$ python -q
>>> import numpy as np
>>> import numpy.linalg as la
>>> np.set_printoptions(precision=2, suppress=True, linewidth=140)
>>> X = np.array([[-0.99, -2.02, -0.04, 1.99],
...     [1.01, 1.99, 0.02, -1.99],
...     [0.99, 1.99, -0.03, -2.02],
...     [-1.0, -2.0, -0.07, 1.98]])
>>> X
array([[-0.99, -2.02, -0.04,  1.99],
       [ 1.01,  1.99,  0.02, -1.99],
       [ 0.99,  1.99, -0.03, -2.02],
       [-1.  , -2.  , -0.07,  1.98]])
>>> U, s, vt = la.svd(X)
>>> np.argmax(s[:-1] / (s[1:] + 1e-6)) + 1
np.int64(1)
>>> s
array([5.99, 0.08, 0.02, 0.01])
>>> B = U[:, :1] @ np.diag(s[:1]) @ vt[:1]
>>> round(float(la.norm(X - B) / la.norm(X)), 2)
0.01
>>> round(float(np.abs(X - B).max()), 2)
0.06
>>> la.matrix_rank(B)
np.int64(1)
>>> M = np.array([[-9.64, 1.81, -1.96],
...     [-4.08, 8.93, 1.92],
...     [-8.21, -4.05, -4.02],
...     [4.42, 3.08, -8.42],
...     [0.21, 9.85, 1.69],
...     [-1.04, 9.92, 0.69],
...     [-4.49, -8.01, -3.96],
...     [0.28, -4.41, 8.97],
...     [-7.44, 4.28, -5.13],
...     [9.26, 1.55, -3.43],
...     [-4.67, -3.28, 8.21],
...     [-9.25, -1.73, 3.38],
...     [-0.74, 7.31, 6.79],
...     [-9.43, -1.92, 2.7],
...     [-9.41, -3.0, 1.58],
...     [5.87, 1.05, 8.02],
...     [6.03, 0.42, -7.97],
...     [1.67, -7.41, -6.5],
...     [3.67, 5.09, -7.78],
...     [0.13, -2.83, -9.59],
...     [-0.14, -8.46, 5.33]])
>>> D = la.norm(M[:, None] - M[None], axis=-1)
>>> np.flatnonzero(D[3] < D.mean() / 2)
array([ 3, 16, 18])
>>> (D + 1e9 * np.eye(21)).round(6).argmin(axis=1)
array([ 8,  5,  6, 18,  5,  4,  2, 10,  0, 16,  7, 13,  4, 11, 13,  7,  3, 19,  3, 17,  7])
>>> D[:5, :5]
array([[ 0.  ,  9.83,  6.37, 15.53, 13.23],
       [ 9.83,  0.  , 14.86, 14.61,  4.39],
       [ 6.37, 14.86,  0.  , 15.16, 17.23],
       [15.53, 14.61, 15.16,  0.  , 12.88],
       [13.23,  4.39, 17.23, 12.88,  0.  ]])
>>> np.unravel_index(D.round(6).argmax(), D.shape)
(np.int64(9), np.int64(11))
>>> D.shape
(21, 21)
>>> rng = np.random.default_rng(2294)
>>> z = rng.permutation(3)
>>> B = M[:, z] * rng.choice([-1, 1], 3)
>>> B
array([[ 1.81,  9.64,  1.96],
       [ 8.93,  4.08, -1.92],
       [-4.05,  8.21,  4.02],
       [ 3.08, -4.42,  8.42],
       [ 9.85, -0.21, -1.69],
       [ 9.92,  1.04, -0.69],
       [-8.01,  4.49,  3.96],
       [-4.41, -0.28, -8.97],
       [ 4.28,  7.44,  5.13],
       [ 1.55, -9.26,  3.43],
       [-3.28,  4.67, -8.21],
       [-1.73,  9.25, -3.38],
       [ 7.31,  0.74, -6.79],
       [-1.92,  9.43, -2.7 ],
       [-3.  ,  9.41, -1.58],
       [ 1.05, -5.87, -8.02],
       [ 0.42, -6.03,  7.97],
       [-7.41, -1.67,  6.5 ],
       [ 5.09, -3.67,  7.78],
       [-2.83, -0.13,  9.59],
       [-8.46,  0.14, -5.33]])
>>> U, _, vt = la.svd(M.T @ B)
>>> np.round(la.lstsq(M, B)[0], 2) + 0
array([[ 0., -1.,  0.],
       [ 1.,  0.,  0.],
       [ 0.,  0., -1.]])
>>> np.round(U @ vt, 2) + 0
array([[ 0., -1.,  0.],
       [ 1.,  0.,  0.],
       [ 0.,  0., -1.]])
>>> z
array([1, 0, 2])
>>> z = M[:, 1] > np.median(M[:, 1])
>>> r0 = M[z].mean(axis=0) - M[~z].mean(axis=0)
>>> np.argsort(-np.abs(r0).round(6), kind="stable")
array([1, 0, 2])
>>> round((((M - M.mean(axis=0)) @ r0 > 0) == z).mean(), 2)
np.float64(0.9)
>>> blk = np.stack([M, 4 * M, M[::-1]])
>>> blk.shape
(3, 21, 3)
>>> (blk @ M.T).shape
(3, 21, 21)
>>> la.matrix_rank(blk)
array([3, 3, 3])
>>> J = np.array([[-2, 0, 0, -4], [0, 1, -5, 0], [0, 2, 5, 0], [-4, 0, 0, -5]])
>>> J
array([[-2,  0,  0, -4],
       [ 0,  1, -5,  0],
       [ 0,  2,  5,  0],
       [-4,  0,  0, -5]])
>>> x = np.array([0, -1, -1, 2])
>>> h = np.maximum(J @ x, 0)
>>> np.maximum(J @ x, 0) - np.maximum(-J @ x, 0)
array([ -8,   4,  -7, -10])
>>> J * (h > 1e-9)[:, None]
array([[ 0,  0,  0,  0],
       [ 0,  1, -5,  0],
       [ 0,  0,  0,  0],
       [ 0,  0,  0,  0]])
>>> h
array([0, 4, 0, 0])
>>> r0 = np.array([0, 3, 2])
>>> np.correlate(J[0], J[1], "full")
array([ 0, 10, -2,  0, 20, -4,  0])
>>> np.array([np.convolve(row, r0, "same") for row in J])
array([[ -6,  -4,   0, -12],
       [  0,   3, -13, -10],
       [  0,   6,  19,  10],
       [-12,  -8,   0, -15]])
>>> np.cross(J[0, :3], J[1, :3])
array([  0, -10,  -2])
>>> np.convolve(J[0], r0)
array([  0,  -6,  -4,   0, -12,  -8])
>>> np.flatnonzero(la.matrix_power((J != 0) + (J.T != 0) + np.eye(4), 4)[3])
array([0, 3])
>>> (J != 0).astype(int)
array([[1, 0, 0, 1],
       [0, 1, 1, 0],
       [0, 1, 1, 0],
       [1, 0, 0, 1]])
>>> np.sort(la.eigvals(J).real)
array([-7.77,  0.77,  3.  ,  3.  ])
>>> np.poly(J)
array([  1.,   1., -33., 141., -90.])
>>> np.einsum("ij,ji->", J, J)
np.int64(67)
>>> la.eigvals(J)
array([ 0.77+0.j  , -7.77+0.j  ,  3.  +2.45j,  3.  -2.45j])
>>> np.round(la.det(J[::-1]), 2)
np.float64(-90.0)
>>> arr = np.eye(3, dtype=int)[rng.permutation(3)] * np.array([2, 2, 3])
>>> arr
array([[0, 2, 0],
       [2, 0, 0],
       [0, 0, 3]])
>>> evals, evecs = la.eigvalsh(arr)
Traceback (most recent call last):
  File "<python-input-56>", line 1, in <module>
    evals, evecs = la.eigvalsh(arr)
    ^^^^^^^^^^^^
ValueError: too many values to unpack (expected 2)
>>> evals, evecs = la.eigh(arr)
>>> np.abs(evecs[:, -1]).round(6).argmax()
np.int64(2)
>>> np.abs(evecs[:, -1])
array([0., 0., 1.])
>>> np.round(evecs.T @ arr @ evecs, 2) + 0
array([[-2.,  0.,  0.],
       [ 0.,  2.,  0.],
       [ 0.,  0.,  3.]])
>>> np.round(evecs @ np.diag(evals) @ evecs.T, 2) + 0
array([[0., 2., 0.],
       [2., 0., 0.],
       [0., 0., 3.]])
>>> la.svd(arr, compute_uv=False)
array([3., 2., 2.])
>>> (evals > 1e-8).sum(), (evals < -1e-8).sum()
(np.int64(2), np.int64(1))
>>> np.trace(arr)
np.int64(3)
>>> np.allclose(arr @ arr.T, arr.T @ arr)
True
>>> round(np.abs(la.eigvals(arr)).max(), 2)
np.float64(3.0)
>>> (arr + arr.T) / 2
array([[0., 2., 0.],
       [2., 0., 0.],
       [0., 0., 3.]])
>>> np.allclose(arr, arr.T)
True
>>> r0, g = arr[2], arr[0]
>>> r0 @ g
np.int64(0)
>>> p = (r0 @ g) / (r0 @ r0) * r0
>>> p
array([0., 0., 0.])
>>> la.matrix_rank(np.outer(r0, g))
np.int64(1)
>>> round(la.norm(r0 + g) ** 2 + la.norm(r0 - g) ** 2, 2)
np.float64(26.0)
>>> (g - p) @ r0
np.float64(0.0)
>>> r0 = np.array([-3, 4, -3])
>>> B = arr + np.outer(r0, np.eye(3)[1])
>>> la.matrix_rank(B - arr)
np.int64(1)
>>> np.round(la.det(B) / la.det(arr), 2), np.round(1 + la.solve(arr, r0)[1], 2)
(np.float64(-0.5), np.float64(-0.5))
>>> la.matrix_rank(la.inv(B) - la.inv(arr), tol=1e-8)
np.int64(1)
>>> B
array([[ 0., -1.,  0.],
       [ 2.,  4.,  0.],
       [ 0., -3.,  3.]])
>>> m1 = np.array([[6.0, 5.0, 0.0, 5.0],
...     [5.0, 6.0, 0.0, 5.0],
...     [0.0, 0.0, 6.0, 0.0],
...     [5.0, 5.0, 0.0, 6.0]])
>>> evals, evecs = la.eigh(m1)
>>> la.eigvalsh(m1 @ m1)
array([  1.,   1.,  36., 256.])
>>> (evals > 1e-8).sum(), (evals < -1e-8).sum()
(np.int64(4), np.int64(0))
>>> np.round(evecs.T @ evecs, 2) + 0
array([[1., 0., 0., 0.],
       [0., 1., 0., 0.],
       [0., 0., 1., 0.],
       [0., 0., 0., 1.]])
>>> np.abs(evecs[:, -1])
array([0.58, 0.58, 0.  , 0.58])
>>> evals, evecs = la.eig(m1)
>>> np.sort(la.eigvals(m1.T))
array([ 1.,  1.,  6., 16.])
>>> np.sort(la.eigvals(m1 @ m1))
array([  1.,   1.,  36., 256.])
>>> proj = np.triu(np.array([[3, 2, 1, 5], [2, 7, 1, 1], [5, 4, 9, 6], [6, 6, 0, 0]]), 1) + np.eye(4)
>>> B = proj @ m1 @ la.inv(proj)
>>> la.matrix_rank(B)
np.int64(4)
>>> np.trace(B), np.trace(m1)
(np.float64(24.0), np.float64(24.0))
>>> proj @ m1 - m1 @ proj
array([[ 35.,  25.,  -5.,   5.],
       [  5.,  -5.,  -5., -25.],
       [ 30.,  30.,   0.,   0.],
       [  0., -10., -10., -30.]])
>>> round(float(la.det(B)), 2)
96.0
>>> B
array([[  41.,  -40.,    5., -150.],
       [  10.,   -9.,    5.,  -60.],
       [  30.,  -30.,    6., -120.],
       [   5.,   -5.,    0.,  -14.]])
